% python3 -q
>>> import numpy as np
>>> np.set_printoptions(precision=3, suppress=True, linewidth=200, floatmode="fixed")
>>> rnd = lambda a: np.round(a, 3) + 0
>>> A = np.loadtxt("case11.csv", delimiter=",")
>>> A
array([[-1.200, -0.200,  0.700, -0.100, -0.200,  1.400, -0.400,  0.600, -1.000,  0.400, -0.800],
       [-0.200, -0.500,  1.700, -0.500, -1.400,  0.100,  1.500,  1.700, -0.700,  2.700, -0.200],
       [-0.800,  1.200, -0.400,  0.000,  0.400, -0.700,  0.600,  0.400,  0.300, -0.700, -0.200],
       [-0.500, -0.300,  1.300,  2.200,  1.000,  1.700, -0.200,  0.100, -0.400, -0.200, -0.100],
       [-0.800, -1.100, -1.600,  0.600,  0.900, -0.200,  0.000, -0.700,  0.100,  0.300,  0.100],
       [-1.000, -0.200, -1.400,  0.400,  1.100, -1.800,  0.100, -0.800, -0.300, -1.600, -1.100],
       [ 0.800,  0.500, -0.500, -1.800,  1.300,  0.500,  0.000, -0.200,  0.500, -1.000, -0.600],
       [-0.208, -0.481,  1.672, -0.454, -1.418,  0.066,  1.516,  1.691, -0.719,  2.689, -0.201],
       [-3.400, -1.600,  0.000,  0.300,  0.500, -0.200, -0.700,  0.300, -1.600,  1.400,  1.100],
       [-0.300,  0.900, -1.200, -1.200,  0.600,  1.700,  1.300, -0.500, -1.000, -0.100, -0.900],
       [ 1.000,  0.700,  0.400, -0.100, -0.200,  1.300, -0.100, -0.900, -0.900, -0.200, -2.200]])
>>> T = np.stack([A, 5 * A, A[::-1]])
>>> np.linalg.matrix_rank(T.reshape(3, -1))
np.int64(2)
>>> T.shape
(3, 11, 11)
>>> (T @ A.T).shape
(3, 11, 11)
>>> rnd(np.einsum("bij,cij->bc", T, T))
array([[ 125.757,  628.786,   13.006],
       [ 628.786, 3143.931,   65.031],
       [  13.006,   65.031,  125.757]])
>>> q, vecs = np.linalg.qr(A[:, :8])[0], np.linalg.qr(A[:, 8:])[0]
>>> sig = np.linalg.svd(q.T @ vecs, compute_uv=False)
>>> rnd(sig)
array([1.000, 0.963, 0.790])
>>> B = A / np.sqrt((A ** 2).mean(axis=1, keepdims=True))
>>> np.linalg.matrix_rank(B) == np.linalg.matrix_rank(A)
np.True_
>>> rnd(B[4])
array([-1.064, -1.463, -2.128,  0.798,  1.197, -0.266,  0.000, -0.931,  0.133,  0.399,  0.133])
>>> np.linalg.matrix_rank(A - A.mean(axis=1, keepdims=True))
np.int64(10)
>>> U, sig, VT = np.linalg.svd(A)
>>> np.argmax(sig[:-1] / (sig[1:] + 1e-6)) + 1
np.int64(10)
>>> B = U[:, :10] @ np.diag(sig[:10]) @ VT[:10]
>>> rnd(np.abs(A - B).max())
np.float64(0.004)
>>> np.linalg.matrix_rank(A, rtol=0.05)
np.int64(10)
>>> rnd(np.linalg.norm(A - B, 2)), rnd(sig[10])
(np.float64(0.011), np.float64(0.011))
>>> rnd(np.linalg.norm(A - B) / np.linalg.norm(A))
np.float64(0.001)
>>> np.linalg.matrix_rank(B)
np.int64(10)
>>> rnd(np.linalg.svd(A, compute_uv=False))
array([6.994, 5.334, 4.225, 3.678, 2.483, 2.090, 1.914, 1.422, 0.732, 0.509, 0.011])
>>> rnd(A.mean(axis=0))
array([-0.601, -0.098,  0.061, -0.059,  0.235,  0.351,  0.329,  0.154, -0.520,  0.335, -0.464])
>>> data = np.loadtxt("run3.csv", delimiter=",")
>>> data
array([[-2.000,  1.000,  0.000,  0.000,  0.000,  0.000,  0.000,  0.000,  0.000],
       [ 0.000, -2.000,  1.000,  0.000,  0.000,  0.000,  0.000,  0.000,  0.000],
       [ 0.000,  0.000, -2.000,  1.000,  0.000,  0.000,  0.000,  0.000,  0.000],
       [ 0.000,  0.000,  0.000, -2.000,  1.000,  0.000,  0.000,  0.000,  0.000],
       [ 0.000,  0.000,  0.000,  0.000, -2.000,  1.000,  0.000,  0.000,  0.000],
       [ 0.000,  0.000,  0.000,  0.000,  0.000, -2.000,  1.000,  0.000,  0.000],
       [ 0.000,  0.000,  0.000,  0.000,  0.000,  0.000, -2.000,  1.000,  0.000],
       [ 0.000,  0.000,  0.000,  0.000,  0.000,  0.000,  0.000, -2.000,  1.000],
       [ 0.000,  0.000,  0.000,  0.000,  0.000,  0.000,  0.000,  0.000, -2.000]])
>>> f, v = data[8], data[2]
>>> f @ v
np.float64(0.0)
>>> p = (f @ v) / (f @ f) * f
>>> rnd(np.linalg.norm(f + v) ** 2 + np.linalg.norm(f - v) ** 2)
np.float64(18.0)
>>> (v - p) @ f
np.float64(0.0)
>>> np.linalg.matrix_rank(np.outer(f, v))
np.int64(1)
>>> f = np.array([0, 3, -1, 0, -1, 0, -1]) + 0.5
>>> arr = np.eye(7) - 2 * np.outer(f, f) / (f @ f)
>>> rnd(arr)
array([[ 0.964, -0.255,  0.036, -0.036,  0.036, -0.036,  0.036],
       [-0.255, -0.782,  0.255, -0.255,  0.255, -0.255,  0.255],
       [ 0.036,  0.255,  0.964,  0.036, -0.036,  0.036, -0.036],
       [-0.036, -0.255,  0.036,  0.964,  0.036, -0.036,  0.036],
       [ 0.036,  0.255, -0.036,  0.036,  0.964,  0.036, -0.036],
       [-0.036, -0.255,  0.036, -0.036,  0.036,  0.964,  0.036],
       [ 0.036,  0.255, -0.036,  0.036, -0.036,  0.036,  0.964]])
>>> # keeps lengths
>>> vals, vecs = np.linalg.eigh(arr)
>>> x0 = np.array([2, -2, -1, -3, -1, 3, -2])
>>> rnd(vecs * np.maximum(vals, 0) @ vecs.T)
array([[ 0.982, -0.127,  0.018, -0.018,  0.018, -0.018,  0.018],
       [-0.127,  0.109,  0.127, -0.127,  0.127, -0.127,  0.127],
       [ 0.018,  0.127,  0.982,  0.018, -0.018,  0.018, -0.018],
       [-0.018, -0.127,  0.018,  0.982,  0.018, -0.018,  0.018],
       [ 0.018,  0.127, -0.018,  0.018,  0.982,  0.018, -0.018],
       [-0.018, -0.127,  0.018, -0.018,  0.018,  0.982,  0.018],
       [ 0.018,  0.127, -0.018,  0.018, -0.018,  0.018,  0.982]])
>>> rnd(x0 @ arr @ x0)
np.float64(29.673)
>>> rnd(vecs * np.abs(vals) @ vecs.T)
array([[1.000, 0.000, 0.000, 0.000, 0.000, 0.000, 0.000],
       [0.000, 1.000, 0.000, 0.000, 0.000, 0.000, 0.000],
       [0.000, 0.000, 1.000, 0.000, 0.000, 0.000, 0.000],
       [0.000, 0.000, 0.000, 1.000, 0.000, 0.000, 0.000],
       [0.000, 0.000, 0.000, 0.000, 1.000, 0.000, 0.000],
       [0.000, 0.000, 0.000, 0.000, 0.000, 1.000, 0.000],
       [0.000, 0.000, 0.000, 0.000, 0.000, 0.000, 1.000]])
>>> f, v = arr[0], arr[4]
>>> f @ f
np.float64(1.0)
>>> rnd(f @ v)
np.float64(0.0)
>>> p = (f @ v) / (f @ f) * f
>>> rnd(np.linalg.norm(f + v) ** 2 + np.linalg.norm(f - v) ** 2)
np.float64(4.0)
>>> rnd((v - p) @ f)
np.float64(0.0)
>>> np.linalg.matrix_rank(np.outer(f, v))
np.int64(1)
>>> rnd(np.outer(f, v))
array([[ 0.035,  0.245, -0.035,  0.035,  0.929,  0.035, -0.035],
       [-0.009, -0.065,  0.009, -0.009, -0.245, -0.009,  0.009],
       [ 0.001,  0.009, -0.001,  0.001,  0.035,  0.001, -0.001],
       [-0.001, -0.009,  0.001, -0.001, -0.035, -0.001,  0.001],
       [ 0.001,  0.009, -0.001,  0.001,  0.035,  0.001, -0.001],
       [-0.001, -0.009,  0.001, -0.001, -0.035, -0.001,  0.001],
       [ 0.001,  0.009, -0.001,  0.001,  0.035,  0.001, -0.001]])
>>> M = np.load("test12.npy")
>>> M
array([[  4,  -6,   4, -18,  18, -10,  -2, -18,   8],
       [ -6,   9,  -6,  27, -27,  15,   3,  27, -12],
       [  4,  -6,   4, -18,  18, -10,  -2, -18,   8],
       [-18,  27, -18,  81, -81,  45,   9,  81, -36],
       [ 18, -27,  18, -81,  81, -45,  -9, -81,  36],
       [-10,  15, -10,  45, -45,  25,   5,  45, -20],
       [ -2,   3,  -2,   9,  -9,   5,   1,   9,  -4],
       [-18,  27, -18,  81, -81,  45,   9,  81, -36],
       [  8, -12,   8, -36,  36, -20,  -4, -36,  16]])
>>> vals, vecs = np.linalg.eigh(M)
>>> rnd(vals.sum()), np.trace(M)
(np.float64(302.0), np.int64(302))
>>> np.abs(vecs[:, -1]).round(6).argmax()
np.int64(3)
>>> rnd(vals)
array([  0.000,   0.000,   0.000,   0.000,   0.000,   0.000,   0.000,   0.000, 302.000])
>>> rnd(vecs.T @ M @ vecs)
array([[  0.000,   0.000,   0.000,   0.000,   0.000,   0.000,   0.000,   0.000,   0.000],
       [  0.000,   0.000,   0.000,   0.000,   0.000,   0.000,   0.000,   0.000,   0.000],
       [  0.000,   0.000,   0.000,   0.000,   0.000,   0.000,   0.000,   0.000,   0.000],
       [  0.000,   0.000,   0.000,   0.000,   0.000,   0.000,   0.000,   0.000,   0.000],
       [  0.000,   0.000,   0.000,   0.000,   0.000,   0.000,   0.000,   0.000,   0.000],
       [  0.000,   0.000,   0.000,   0.000,   0.000,   0.000,   0.000,   0.000,   0.000],
       [  0.000,   0.000,   0.000,   0.000,   0.000,   0.000,   0.000,   0.000,   0.000],
       [  0.000,   0.000,   0.000,   0.000,   0.000,   0.000,   0.000,   0.000,   0.000],
       [  0.000,   0.000,   0.000,   0.000,   0.000,   0.000,   0.000,   0.000, 302.000]])
>>> (vals > 1e-8).sum(), (vals < -1e-8).sum()
(np.int64(1), np.int64(0))
